$ python -q
>>> import numpy as np
>>> np.set_printoptions(suppress=True, linewidth=160)
>>> basis = np.array([[-0.6, -1.0, -2.1], [1.2, 0.3, 2.3]])
>>> rng = np.random.default_rng(3654)
>>> mat = np.array([[0, 1],
...     [3, 2],
...     [3, 3],
...     [2, 1],
...     [2, 3],
...     [2, 3],
...     [0, 3],
...     [3, 3],
...     [3, 0],
...     [1, 1],
...     [3, 2],
...     [2, 1]]) @ basis + 0.1 * rng.normal(size=(12, 3))
>>> mat.round(1)
array([[ 1.3,  0.3,  2.3],
       [ 0.6, -2.4, -1.6],
       [ 1.9, -2.2,  0.6],
       [-0.1, -1.6, -2. ],
       [ 2.3, -1.1,  2.6],
       [ 2.4, -1.2,  2.8],
       [ 3.7,  1. ,  6.9],
       [ 1.6, -2.1,  0.5],
       [-1.8, -3.1, -6.2],
       [ 0.7, -0.7,  0.1],
       [ 0.7, -2.4, -1.8],
       [-0.3, -1.5, -1.9]])
>>> out = np.c_[mat[:, :2] @ np.array([[-2, -3], [2, 3]]), np.array([-8, 7, 6, -3, 8, -6, 1, -9, 7, 4, 8, 1])]
>>> out.round(1)
array([[ -2. ,  -3. ,  -8. ],
       [ -6. ,  -9. ,   7. ],
       [ -8.2, -12.3,   6. ],
       [ -3. ,  -4.5,  -3. ],
       [ -6.8, -10.2,   8. ],
       [ -7.1, -10.7,  -6. ],
       [ -5.4,  -8.1,   1. ],
       [ -7.6, -11.4,  -9. ],
       [ -2.7,  -4. ,   7. ],
       [ -2.8,  -4.2,   4. ],
       [ -6.2,  -9.2,   8. ],
       [ -2.5,  -3.8,   1. ]])
>>> np.linalg.matrix_rank(out)
np.int64(2)
>>> left, sv, VT = np.linalg.svd(mat)
>>> np.argmax(sv[:-1] / (sv[1:] + 1e-6)) + 1
np.int64(2)
>>> out = left[:, :2] @ np.diag(sv[:2]) @ VT[:2]
>>> out.round(1)
array([[ 1.2,  0.3,  2.3],
       [ 0.6, -2.4, -1.6],
       [ 1.9, -2.2,  0.6],
       [-0.1, -1.6, -2. ],
       [ 2.3, -1.1,  2.6],
       [ 2.4, -1.1,  2.7],
       [ 3.6,  1. ,  6.9],
       [ 1.7, -2.1,  0.5],
       [-1.8, -3.1, -6.2],
       [ 0.6, -0.8,  0.2],
       [ 0.6, -2.5, -1.8],
       [-0.2, -1.5, -2. ]])
>>> np.linalg.matrix_rank(out)
np.int64(2)
>>> round(float(np.abs(mat - out).max()), 1)
0.1
>>> round(np.linalg.norm(mat - out, 2), 1), np.round(sv[2], 1)
(np.float64(0.2), np.float64(0.2))
>>> np.round(np.linalg.norm(mat - out) / np.linalg.norm(mat), 1)
np.float64(0.0)
>>> basis = mat[[3, 9]].astype(float)
>>> for _ in range(5):
...     idx = np.linalg.norm(mat[:, None] - basis, axis=-1).argmin(axis=1)
...     basis = np.array([mat[idx == j].mean(axis=0) for j in range(2)])
... 
>>> idx
array([1, 0, 1, 0, 1, 1, 1, 1, 0, 1, 0, 0])
>>> basis.round(1)
array([[-0.2, -2.2, -2.7],
       [ 2. , -0.9,  2.3]])
>>> np.round(basis[1] - basis[0], 1)
array([2.2, 1.3, 5. ])
>>> np.bincount(idx)
array([5, 7])
>>> x0 = np.array([3, 2, 3])
>>> target = mat @ x0
>>> np.round(np.linalg.lstsq(mat, target)[0], 1)
array([3., 2., 3.])
>>> target = target + 0.1 * rng.normal(size=12)
>>> target.round(1)
array([ 11.3,  -7.8,   2.9,  -9.6,  12.8,  13. ,  33.8,   2.2, -30.4,   1. ,  -8.5,  -9.9])
>>> c, *_ = np.linalg.lstsq(mat, target)
>>> c.round(1)
array([3., 2., 3.])
>>> c.round()
array([3., 2., 3.])
>>> [round(float(np.linalg.norm(np.linalg.solve(mat.T @ mat + lam * np.eye(3), mat.T @ target))), 2) for lam in (0, 1, 10, 100)]
[4.71, 4.3, 4.06, 2.62]
>>> x0 = np.array([5, 4, 6])
>>> target = mat @ x0
>>> c, lr = np.zeros(3), 1 / np.linalg.norm(mat, 2) ** 2
>>> for i in range(40):
...     c -= lr * mat.T @ (mat @ c - target)
...     if i % 10 == 0: print(i, round(np.linalg.norm(mat @ c - target), 1))
... 
0 3.4
10 0.7
20 0.7
30 0.7
>>> c.round(1)
array([2.9, 2.6, 7.3])
>>> A = np.loadtxt("x.csv", delimiter=",")
>>> A
array([[ 5.,  0.,  2.],
       [ 6.,  0.,  5.],
       [10.,  1.,  7.],
       [12.,  6., 12.],
       [15., 11., 12.],
       [15., 15., 15.],
       [16., 17., 18.],
       [20., 18., 23.],
       [21., 19., 23.],
       [24., 22., 28.],
       [29., 25., 31.],
       [30., 28., 34.],
       [31., 29., 39.],
       [33., 33., 43.],
       [34., 37., 43.],
       [35., 37., 45.],
       [36., 42., 49.],
       [36., 47., 52.],
       [36., 51., 55.],
       [37., 51., 56.]])
>>> dist = np.linalg.norm(A[:, None] - A[None], axis=-1)
>>> np.linalg.matrix_rank(dist ** 2)
np.int64(5)
>>> np.unravel_index(dist.round(6).argmax(), dist.shape)
(np.int64(0), np.int64(19))
>>> feats = np.load("mat.npy")
>>> feats
array([[ 2,  0,  0],
       [ 0, -2,  0],
       [ 0,  0, -2]])
>>> # triangular: eigenvalues sit on the diagonal
>>> out = feats[0, 0] * feats[1:] - np.outer(feats[1:, 0], feats[0])
>>> out
array([[ 0, -4,  0],
       [ 0,  0, -4]])
>>> np.linalg.matrix_rank(out), np.linalg.matrix_rank(feats)
(np.int64(2), np.int64(3))
>>> P = np.triu(np.array([[2, -3, 0], [-2, 3, -1], [3, 3, -1]]), 1) + np.eye(3)
>>> out = P @ feats @ np.linalg.inv(P)
>>> P @ feats - feats @ P
array([[ 0., 12.,  0.],
       [ 0.,  0.,  0.],
       [ 0.,  0.,  0.]])
>>> np.trace(out), np.trace(feats)
(np.float64(-2.0), np.int64(-2))
>>> np.poly(out)
array([ 1.,  2., -4., -8.])
>>> feats.T @ feats
array([[4, 0, 0],
       [0, 4, 0],
       [0, 0, 4]])
>>> feats @ feats.T
array([[4, 0, 0],
       [0, 4, 0],
       [0, 0, 4]])
>>> np.round(np.linalg.pinv(feats), 1)
array([[ 0.5,  0. ,  0. ],
       [ 0. , -0.5,  0. ],
       [ 0. ,  0. , -0.5]])
>>> feats[:, 0] @ feats[:, 1]
np.int64(0)
>>> w, V = np.linalg.eigh(feats)
>>> w
array([-2., -2.,  2.])
>>> np.abs(V[:, -1]).round(6).argmax()
np.int64(0)
>>> (w > 1e-8).sum(), (w < -1e-8).sum()
(np.int64(1), np.int64(2))
>>> data = np.load("layer19.npy")
>>> data
array([[0., 0., 1., 1.],
       [0., 0., 2., 1.],
       [1., 2., 0., 0.],
       [1., 1., 0., 0.]])
>>> w, V = np.linalg.eig(data)
>>> np.round(np.prod(w), 1)
np.float64(1.0)
>>> np.round(np.sort(np.linalg.eigvals(data @ data)), 1)
array([0.1, 0.1, 6.9, 6.9])
>>> E = np.array([[5.0, 1.0, 0.0, 0.0],
...     [0.0, 5.0, 1.0, 0.0],
...     [0.0, 0.0, 5.0, 1.0],
...     [0.0, 0.0, 0.0, 5.0]])
>>> # triangular: eigenvalues sit on the diagonal
>>> w, V = np.linalg.eig(E)
>>> np.round(np.sort(np.linalg.eigvals(E.T)), 1)
array([5., 5., 5., 5.])
>>> np.round(np.sort(np.linalg.eigvals(E @ E)), 1)
array([25., 25., 25., 25.])
>>> E @ V[:, 0] - w[0] * V[:, 0]
array([0., 0., 0., 0.])
>>> np.round(np.sort(np.linalg.eigvals(np.linalg.inv(E))), 1)
array([0.2, 0.2, 0.2, 0.2])
>>> w
array([5., 5., 5., 5.])
>>> np.prod(w)
np.float64(625.0)
>>> P = mat @ np.linalg.solve(mat.T @ mat, mat.T)
>>> np.round(P @ mat[:, 0], 1)
array([ 1.3,  0.6,  1.9, -0.1,  2.3,  2.4,  3.7,  1.6, -1.8,  0.7,  0.7, -0.3])
>>> np.allclose(P @ P, P)
True
>>> P.round(1) + 0
array([[ 0.1,  0. ,  0.1,  0. ,  0. ,  0. ,  0.2,  0. , -0.1,  0.1,  0.1, -0.1],
       [ 0. ,  0.2,  0.2,  0.1,  0.1,  0. ,  0. ,  0.1,  0.2,  0.1,  0.2,  0.1],
       [ 0.1,  0.2,  0.2,  0.1,  0.1,  0.1,  0.1,  0.1,  0.1,  0.1,  0.2,  0. ],
       [ 0. ,  0.1,  0.1,  0.1,  0. , -0.1,  0. ,  0. ,  0.1,  0.1,  0.2,  0. ],
       [ 0. ,  0.1,  0.1,  0. ,  0.2,  0.2,  0.2,  0.2,  0. ,  0. ,  0. ,  0.1],
       [ 0. ,  0. ,  0.1, -0.1,  0.2,  0.4,  0.1,  0.3,  0. , -0.1, -0.2,  0.2],
       [ 0.2,  0. ,  0.1,  0. ,  0.2,  0.1,  0.5,  0. , -0.3,  0.1,  0.1, -0.2],
       [ 0. ,  0.1,  0.1,  0. ,  0.2,  0.3,  0. ,  0.2,  0.1,  0. ,  0. ,  0.2],
       [-0.1,  0.2,  0.1,  0.1,  0. ,  0. , -0.3,  0.1,  0.4,  0. ,  0.1,  0.2],
       [ 0.1,  0.1,  0.1,  0.1,  0. , -0.1,  0.1,  0. ,  0. ,  0.1,  0.2, -0.1],
       [ 0.1,  0.2,  0.2,  0.2,  0. , -0.2,  0.1,  0. ,  0.1,  0.2,  0.4, -0.1],
       [-0.1,  0.1,  0. ,  0. ,  0.1,  0.2, -0.2,  0.2,  0.2, -0.1, -0.1,  0.2]])
>>> round(np.trace(P), 1)
np.float64(3.0)
>>> X = np.array([[0, 0, 1, 0], [5, 5, 5, 2], [5, 3, 4, 5], [3, 0, 3, 1]])
>>> X[-1] = X[0] + -2 * X[1]
>>> X
array([[  0,   0,   1,   0],
       [  5,   5,   5,   2],
       [  5,   3,   4,   5],
       [-10, -10,  -9,  -4]])
>>> np.linalg.matrix_rank(X, rtol=0.1)
np.int64(2)
>>> np.argsort(-np.linalg.norm(X, axis=0).round(6), kind="stable")[:3]
array([0, 1, 2])
>>> np.round(np.linalg.norm(X, 2) / np.linalg.norm(X), 1)
np.float64(1.0)
>>> X @ X
array([[  5,   3,   4,   5],
       [ 30,  20,  32,  27],
       [-15, -23,  -9,   6],
       [-55, -37, -60, -49]])
>>> np.trace(X)
np.int64(5)
>>> np.round(np.linalg.det(X), 1)
np.float64(0.0)
>>> def softmax(z):
...     e = np.exp(z - z.max(axis=-1, keepdims=True))
...     return e / e.sum(axis=-1, keepdims=True)
... 
>>> np.round(softmax(X[3] + 3), 1) + 0
array([0., 0., 0., 1.])
>>> softmax(X).sum(axis=1)
array([1., 1., 1., 1.])
>>> att = X @ X.T / np.sqrt(4)
>>> np.round(softmax(att + np.triu(np.full(att.shape, -np.inf), 1)), 1) + 0
array([[1. , 0. , 0. , 0. ],
       [0. , 1. , 0. , 0. ],
       [0. , 0.1, 0.9, 0. ],
       [0. , 0. , 0. , 1. ]])
>>> softmax(att).round(6).argmax(axis=1)
array([1, 1, 2, 3])
>>> P = np.triu(np.array([[-3, -3, 2, -5], [-1, 0, 5, -5], [2, 0, -3, -1], [-1, -2, 3, -5]]), 1) + np.eye(4)
>>> out = P @ X @ np.linalg.inv(P)
>>> out
array([[   45.,   176.,  -931.,   198.],
       [   80.,   310., -1640.,   357.],
       [   15.,    58.,  -307.,    67.],
       [  -10.,   -40.,   211.,   -43.]])
>>> P @ X - X @ P
array([[  45.,   41.,   38.,   25.],
       [  75.,   80.,   30.,  100.],
       [  10.,   25.,  -16.,   48.],
       [   0.,  -30.,   70., -109.]])
>>> np.round(np.poly(out), 1) + 0
array([ 1., -5., 29., 59.,  0.])
>>> np.linalg.matrix_rank(out)
np.int64(3)
>>> J = np.load("sample16.npy")
>>> J
array([[ 0,  0,  0],
       [ 0,  0, -6],
       [-1,  0,  0]])
>>> # column 2 is much longer than the rest
>>> left, sv, VT = np.linalg.svd(J)
>>> np.argmax(sv[:-1] / (sv[1:] + 1e-6)) + 1
np.int64(2)
>>> out = left[:, :2] @ np.diag(sv[:2]) @ VT[:2]
>>> round(float(np.linalg.norm(J - out, 2)), 1), sv[2]
(0.0, np.float64(-0.0))
>>> np.linalg.matrix_rank(out)
np.int64(2)
>>> out
array([[ 0.,  0.,  0.],
       [ 0.,  0., -6.],
       [-1.,  0.,  0.]])
>>> np.trace(J)
np.int64(0)
>>> round(np.abs(np.linalg.eigvals(J)).max(), 1)
np.float64(0.0)
>>> (J - J.T) / 2
array([[ 0. ,  0. ,  0.5],
       [ 0. ,  0. , -3. ],
       [-0.5,  3. ,  0. ]])
>>> np.round(np.sort(np.abs(np.linalg.eigvals(J))), 1)
array([0., 0., 0.])
>>> np.allclose(J[:-1].T @ np.linalg.lstsq(J[:-1].T, J[-1])[0], J[-1])
False
>>> np.linalg.lstsq(J[:-1].T, J[-1])[2]
np.int32(1)
>>> np.unique(J.round(6), axis=0).shape
(3, 3)
>>> np.poly(J)
array([1., 0., 0., 0.])
>>> np.round(np.linalg.eigvals(J).sum().real, 1)
np.float64(0.0)
>>> np.round(np.linalg.eigvals(J), 1)
array([0., 0., 0.])
>>> round(float(np.linalg.det(J[::-1])), 1)
0.0
>>> np.einsum("ij,ji->", J, J)
np.int64(0)
>>> np.round(np.linalg.det(2 * J), 1), round(float(np.linalg.det(J)), 1)
(np.float64(0.0), 0.0)
>>> np.round(np.linalg.pinv(J), 1)
array([[ 0. ,  0. , -1. ],
       [ 0. ,  0. ,  0. ],
       [ 0. , -0.2,  0. ]])
>>> J.T @ J
array([[ 1,  0,  0],
       [ 0,  0,  0],
       [ 0,  0, 36]])
>>> F = np.array([[0, -1, 0], [0, -1, 1], [0, 2, 2]])
>>> F
array([[ 0, -1,  0],
       [ 0, -1,  1],
       [ 0,  2,  2]])
>>> # rank 2
>>> left, sv, VT = np.linalg.svd(F)
>>> V = VT[:(sv > 1e-8).sum()]
>>> x0 = F[2] + 3 * F[1] + rng.integers(2) * np.eye(3)[1]
>>> x0
array([ 0., -1.,  5.])
>>> np.linalg.matrix_rank(np.vstack([F, x0]))
np.int64(2)
>>> np.round(V.T @ V, 1) + 0
array([[0., 0., 0.],
       [0., 1., 0.],
       [0., 0., 1.]])
>>> round(float(np.linalg.norm(x0 - V.T @ V @ x0)), 1)
0.0
>>> round(np.linalg.det(F[::-1]), 1)
np.float64(0.0)
>>> np.poly(F)
array([ 1., -1., -4.,  0.])
>>> round(float(np.linalg.det(2 * F)), 1), round(float(np.linalg.det(F)), 1)
(0.0, 0.0)
